In [1]: import numpy as np

In [2]: import numpy.linalg as la

In [3]: np.set_printoptions(precision=1, suppress=True, linewidth=140, legacy="1.25")

In [4]: def rd(a):
   ...:     return np.round(a, 1) + 0
   ...: 

In [5]: M = np.load("data.npy")

In [6]: M
Out[6]: 
array([[ 1. , -0.4, -0.9,  0.8],
       [ 0.1,  0.2,  0.4,  0. ],
       [-0.8,  0.2, -0.8,  1.5],
       [-1.5,  1.2,  0.1,  0.5],
       [-4.2, -0.3,  2.7, -2.1],
       [-0.3, -0.4,  0.9,  0.7],
       [ 2.3, -0.2, -0.9, -1.8],
       [-0.4,  0.4, -0.7,  0. ],
       [ 0.9, -2.6, -1.4,  0.1],
       [ 0.3,  0.8, -0.2, -0.2],
       [-1.3, -1. ,  0. ,  1. ],
       [ 1.7,  1.2,  1.6,  2.4],
       [ 0.8,  0.5,  0.5,  1. ],
       [-2.3, -0.8,  0.8,  0.3],
       [ 0.2,  0. ,  0.6, -0.5],
       [-0.2,  0.2, -0.5, -0.7],
       [-0.7, -0.1,  1.5,  0.6],
       [-1. , -0.7, -0.2,  0.2],
       [-1.1,  0.8,  0.7,  0.5],
       [-0.6, -0.3, -0.4,  0.3],
       [-1. ,  0. ,  0.8,  2.2],
       [-1. ,  1. ,  1.5, -0.6],
       [-2.7,  0.3, -0.5,  1.1],
       [-0.8, -0.5,  0.4,  0. ],
       [-0.3, -1.4, -1.3,  1.1],
       [ 0.9,  1.1, -1.4,  1.5],
       [ 1.5,  1.1, -2.2, -0.1],
       [ 0.5,  0.1,  0.7, -2. ]])

In [7]: Xc = M - M.mean(axis=0)

In [8]: vecs = la.svd(Xc)[2][:1]

In [9]: M2 = Xc - Xc @ vecs.T @ vecs

In [10]: print(rd(M2.std(axis=0)))
[0.5 0.8 0.7 1. ]

In [11]: la.norm(M2, axis=1).round(6).argmax()
Out[11]: 11

In [12]: rd((Xc @ vecs.T).std(axis=0))
Out[12]: array([1.5])

In [13]: C2 = np.cov(M, rowvar=False)

In [14]: rd(np.corrcoef(M[:, 0], M[:, 2])[0, 1])
Out[14]: -0.5

In [15]: C2.shape
Out[15]: (4, 4)

In [16]: rd(la.eigvalsh(C2)[::-1])
Out[16]: array([2.4, 1.2, 0.9, 0.5])

In [17]: X = np.array([[0, 1, 1, 1, 0],
    ...:     [1, 0, 1, 1, 1],
    ...:     [1, 1, 0, 1, 1],
    ...:     [1, 1, 1, 0, 0],
    ...:     [0, 1, 1, 0, 0]])

In [18]: X
Out[18]: 
array([[0, 1, 1, 1, 0],
       [1, 0, 1, 1, 1],
       [1, 1, 0, 1, 1],
       [1, 1, 1, 0, 0],
       [0, 1, 1, 0, 0]])

In [19]: vals, vecs = la.eigh(X)

In [20]: x = np.array([-2, 0, -3, 0, 3])

In [21]: rd(vecs * np.maximum(vals, 0) @ vecs.T)
Out[21]: 
array([[0.7, 0.7, 0.7, 0.7, 0.3],
       [0.7, 0.9, 0.9, 0.7, 0.6],
       [0.7, 0.9, 0.9, 0.7, 0.6],
       [0.7, 0.7, 0.7, 0.7, 0.3],
       [0.3, 0.6, 0.6, 0.3, 0.5]])

In [22]: np.abs(X).sum(axis=1).max(), rd(np.abs(vals).max())
Out[22]: (4, 3.3)

In [23]: rd(la.eigvalsh(X[1:, 1:]))
Out[23]: array([-1.6, -1. ,  0. ,  2.6])

In [24]: rd(vecs * np.abs(vals) @ vecs.T)
Out[24]: 
array([[1.4, 0.4, 0.4, 0.4, 0.7],
       [0.4, 1.7, 0.7, 0.4, 0.1],
       [0.4, 0.7, 1.7, 0.4, 0.1],
       [0.4, 0.4, 0.4, 1.4, 0.7],
       [0.7, 0.1, 0.1, 0.7, 1.1]])

In [25]: print(rd(x @ X @ x / (x @ x)), rd(vals[0]), rd(vals[-1]))
-0.3 -1.7 3.3

In [26]: data = np.loadtxt("test13.csv", delimiter=",")

In [27]: print(rd(data))
[[ 0.6 -0.7  0.1  0.4  0.1]
 [-0.7 -0.1  0.2  0.7  0.2]
 [ 0.1  0.2  1.  -0.1  0. ]
 [ 0.4  0.7 -0.1  0.6 -0.1]
 [ 0.1  0.2  0.  -0.1  1. ]]

In [28]: # columns are unit length and at right angles

In [29]: Q, vecs = la.qr(data[:, :1])[0], la.qr(data[:, 1:])[0]

In [30]: sig = la.svd(Q.T @ vecs, compute_uv=False)

In [31]: rd(sig)
Out[31]: array([0.])

In [32]: rd(np.degrees(np.arccos(sig.clip(0, 1))))
Out[32]: array([90.])

In [33]: np.all(la.eigvalsh(data) > 0)
Out[33]: False

In [34]: rd(la.eigvalsh(data).min())
Out[34]: -1.0

In [35]: [round(float(la.det(data[:i, :i])), 2) + 0 for i in range(1, 6)]
Out[35]: [0.6, -0.51, -0.56, -0.96, -1.0]

In [36]: rd(np.poly(data))
Out[36]: array([ 1., -3.,  2.,  2., -3.,  1.])

In [37]: print(rd(la.det(data.T)))
-1.0

In [38]: rd(la.det(data[::-1]))
Out[38]: -1.0

In [39]: np.einsum("ij,ji->", data, data)
Out[39]: 5.0

In [40]: rd(la.det(2 * data)), rd(la.det(data))
Out[40]: (-32.0, -1.0)

In [41]: rd(la.norm(data, 1)), rd(la.norm(data, np.inf))
Out[41]: (1.9, 1.9)

In [42]: rd(la.norm(data, "nuc"))
Out[42]: 5.0

In [43]: print(rd(la.norm(data, axis=1)))
[1. 1. 1. 1. 1.]

In [44]: rd(data[1] @ data[4])
Out[44]: 0.0

In [45]: feats = np.load("run15.npy")

In [46]: print(feats)
[[ 4 20  3  8  2]
 [ 3 15  2  7  4]
 [ 6 30  8  8  1]
 [ 6 30  6  1  9]
 [ 6 30  7  2  6]
 [ 4 20  9  4  4]]

In [47]: M2 = np.array([[0, -1, -1], [2, -2, 0], [0, -1, -1], [1, -2, -2], [-1, 2, -2]])

In [48]: np.vstack([feats, M2.T]).shape
Out[48]: (9, 5)

In [49]: print(np.einsum("ik,kj->ij", feats, M2))
[[ 46 -59 -27]
 [ 33 -41 -27]
 [ 67 -88 -32]
 [ 52 -56 -32]
 [ 56 -65 -29]
 [ 40 -53 -29]]

In [50]: np.einsum("ij,ij->i", feats, feats)
Out[50]: array([ 493,  303, 1065, 1054, 1025,  529])

In [51]: print(la.matrix_rank(np.vstack([feats, M2.T])))
5

In [52]: print(np.einsum("ik,kj->ji", feats, M2))
[[ 46  33  67  52  56  40]
 [-59 -41 -88 -56 -65 -53]
 [-27 -27 -32 -32 -29 -29]]

In [53]: x = np.array([-2, 1, 0, 2, 2])

In [54]: rd(data.T @ (data @ x))
Out[54]: array([-2.,  1.,  0.,  2.,  2.])

In [55]: [p for p in range(1, 25) if np.allclose(la.matrix_power(data, p), np.eye(5))]
Out[55]: [2, 4, 6, 8, 10, 12, 14, 16, 18, 20, 22, 24]

In [56]: J = np.array([[0, 0, 0, 0, 0],
    ...:     [0, 0, 1, 1, 0],
    ...:     [0, 1, 0, 0, 0],
    ...:     [0, 1, 0, 0, 0],
    ...:     [0, 0, 0, 0, 0]])

In [57]: print(J)
[[0 0 0 0 0]
 [0 0 1 1 0]
 [0 1 0 0 0]
 [0 1 0 0 0]
 [0 0 0 0 0]]

In [58]: [round(float(x), 1) for x in la.svd(J, compute_uv=False)[:3]]
Out[58]: [1.4, 1.4, 0.0]

In [59]: rd(la.norm(J, 2) / la.norm(J))
Out[59]: 0.7

In [60]: la.matrix_rank(J, rtol=0.1)
Out[60]: 2

In [61]: rng = np.random.default_rng(960606)

In [62]: M2 = J + rng.integers(-2, 3, (5, 2)) @ rng.integers(-2, 3, (2, 5))

In [63]: M2
Out[63]: 
array([[ 2,  0,  1, -1,  2],
       [-2,  0,  0,  2, -2],
       [ 0,  2, -1, -2,  2],
       [ 8, -1,  6,  0,  4],
       [-4,  0, -2,  2, -4]])

In [64]: la.matrix_rank(M2 - J, tol=1e-8)
Out[64]: 2

In [65]: M2 - J
Out[65]: 
array([[ 2,  0,  1, -1,  2],
       [-2,  0, -1,  1, -2],
       [ 0,  1, -1, -2,  2],
       [ 8, -2,  6,  0,  4],
       [-4,  0, -2,  2, -4]])
